% ipython --no-banner

In [1]: import numpy as np

In [2]: np.set_printoptions(suppress=True, linewidth=200)

In [3]: mat = np.array([[6.0, 1.0, 1.0, 1.0, 1.0],
   ...:     [1.0, 6.0, 1.0, 1.0, 1.0],
   ...:     [1.0, 1.0, 6.0, 1.0, 1.0],
   ...:     [1.0, 1.0, 1.0, 6.0, 1.0],
   ...:     [1.0, 1.0, 1.0, 1.0, 6.0]])

In [4]: rng = np.random.default_rng(5545)

In [5]: lab = rng.permutation(5)

In [6]: lab
Out[6]: array([0, 4, 2, 3, 1])

In [7]: Y = mat[lab][:, lab]

In [8]: round(np.linalg.det(Y), 2), round(float(np.linalg.det(mat[lab])), 2)
Out[8]: (np.float64(6250.0), -6250.0)

In [9]: np.allclose(Y, mat)
Out[9]: True

In [10]: Y
Out[10]: 
array([[6., 1., 1., 1., 1.],
       [1., 6., 1., 1., 1.],
       [1., 1., 6., 1., 1.],
       [1., 1., 1., 6., 1.],
       [1., 1., 1., 1., 6.]])

In [11]: np.allclose(mat, mat.T)
Out[11]: True

In [12]: round(np.linalg.det(mat), 2)
Out[12]: np.float64(6250.0)

In [13]: (mat + mat.T) / 2
Out[13]: 
array([[6., 1., 1., 1., 1.],
       [1., 6., 1., 1., 1.],
       [1., 1., 6., 1., 1.],
       [1., 1., 1., 6., 1.],
       [1., 1., 1., 1., 6.]])

In [14]: np.trace(mat)
Out[14]: np.float64(30.0)

In [15]: round(np.abs(np.linalg.eigvals(mat)).max(), 2)
Out[15]: np.float64(10.0)

In [16]: Y = np.linalg.inv(mat)

In [17]: round(float(np.linalg.det(mat) * np.linalg.det(Y)), 2)
Out[17]: 1.0

In [18]: np.allclose(Y, mat.T)
Out[18]: False

In [19]: np.round(np.linalg.det(mat) * Y, 2)
Out[19]: 
array([[1125., -125., -125., -125., -125.],
       [-125., 1125., -125., -125., -125.],
       [-125., -125., 1125., -125., -125.],
       [-125., -125., -125., 1125., -125.],
       [-125., -125., -125., -125., 1125.]])

In [20]: evals, vecs = np.linalg.eigh(mat)

In [21]: vec = np.array([0, -2, -2, -2, -2])

In [22]: vec @ mat @ vec / (vec @ vec), evals[0], evals[-1]
Out[22]: (np.float64(9.0), np.float64(5.0), np.float64(10.0))

In [23]: np.abs(mat).sum(axis=1).max(), np.abs(evals).max()
Out[23]: (np.float64(10.0), np.float64(10.0))

In [24]: np.round(vecs * np.sqrt(evals) @ vecs.T, 2)
Out[24]: 
array([[2.42, 0.19, 0.19, 0.19, 0.19],
       [0.19, 2.42, 0.19, 0.19, 0.19],
       [0.19, 0.19, 2.42, 0.19, 0.19],
       [0.19, 0.19, 0.19, 2.42, 0.19],
       [0.19, 0.19, 0.19, 0.19, 2.42]])

In [25]: np.round(np.linalg.eigvalsh(mat[1:, 1:]), 2)
Out[25]: array([5., 5., 5., 9.])

In [26]: A = rng.normal(size=(21, 4))

In [27]: A = 20 * A / np.linalg.norm(A, axis=1, keepdims=True)

In [28]: A.round(2)
Out[28]: 
array([[ 12.64,   1.44,   8.32,  13.  ],
       [  7.87,  14.07, -10.41,  -5.64],
       [ -4.12,   1.7 ,   2.4 ,  19.35],
       [ -4.17,  -7.52,   5.73, -17.12],
       [ -9.01,   7.95, -13.34,  -8.81],
       [ 16.9 ,  -9.06,  -4.42,  -3.56],
       [  0.84,   9.63,  -1.04, -17.48],
       [ -4.59,  -0.93,   3.48, -19.13],
       [ 18.12,   7.73,  -0.73,  -3.35],
       [  9.74,  10.85,   3.81,  13.15],
       [-13.87,  -5.69,  -1.88, -13.1 ],
       [ 18.76,  -0.22,   2.26,   6.56],
       [ -8.07,   9.25,  13.55,   8.11],
       [ -2.99, -15.08,  -4.03,  12.14],
       [-14.12,  -7.21,  -8.25,   8.97],
       [-13.3 ,  -2.29,  12.48,  -7.87],
       [ -2.44,  19.59,   2.57,   1.91],
       [ 10.31,   4.85,  -4.15, -15.9 ],
       [-12.55,   0.51,   3.63, -15.13],
       [ 17.39,  -9.11,  -2.73,  -2.64],
       [  4.58,  18.05,   3.19,  -6.55]])

In [29]: Y = np.array([[0, 0, 1], [2, 1, 1], [2, 1, 1], [2, 1, 2]])

In [30]: np.round(np.einsum("ij->j", A), 2)
Out[30]: array([ 27.91,  48.52,  10.44, -53.1 ])

In [31]: np.vstack([A, Y.T]).shape
Out[31]: (24, 4)

In [32]: np.linalg.matrix_rank(A @ Y)
Out[32]: np.int64(2)

In [33]: np.linalg.matrix_rank(np.vstack([A, Y.T]))
Out[33]: np.int64(4)

In [34]: np.round(np.einsum("ij,ij->i", A, A), 2)
Out[34]: array([400., 400., 400., 400., 400., 400., 400., 400., 400., 400., 400., 400., 400., 400., 400., 400., 400., 400., 400., 400., 400.])

In [35]: W2 = A[[8, 17]].astype(float)

In [36]: for _ in range(6):
    ...:     lab = np.linalg.norm(A[:, None] - W2, axis=-1).argmin(axis=1)
    ...:     W2 = np.array([A[lab == j].mean(axis=0) for j in range(2)])
    ...: 

In [37]: lab
Out[37]: array([0, 0, 0, 1, 1, 0, 1, 1, 0, 0, 1, 0, 0, 0, 1, 1, 0, 1, 1, 0, 0])

In [38]: np.abs(W2[1] - W2[0]).argmax()
Out[38]: np.int64(3)

In [39]: J = np.load("out16.npy")

In [40]: J
Out[40]: 
array([[ -3,  -6,   4,  -2,   9],
       [  6,  12,  -8,   4, -18],
       [  0,   0,   0,   0,   0],
       [  6,  12,  -8,   4, -18],
       [  3,   6,  -4,   2,  -9],
       [ -3,  -6,   4,  -2,   9],
       [  3,   6,  -4,   2,  -9],
       [ -6, -12,   8,  -4,  18],
       [ -6, -12,   8,  -4,  18],
       [ -3,  -6,   4,  -2,   9]])

In [41]: Y = J + rng.integers(-2, 3, (10, 1)) @ rng.integers(-2, 3, (1, 5))

In [42]: Y
Out[42]: 
array([[ -3,  -8,   2,  -4,   9],
       [  6,  10, -10,   2, -18],
       [  0,   0,   0,   0,   0],
       [  6,  16,  -4,   8, -18],
       [  3,  10,   0,   6,  -9],
       [ -3,  -2,   8,   2,   9],
       [  3,   4,  -6,   0,  -9],
       [ -6, -14,   6,  -6,  18],
       [ -6,  -8,  12,   0,  18],
       [ -3,  -8,   2,  -4,   9]])

In [43]: np.linalg.matrix_rank(Y - J, tol=1e-8)
Out[43]: np.int64(1)
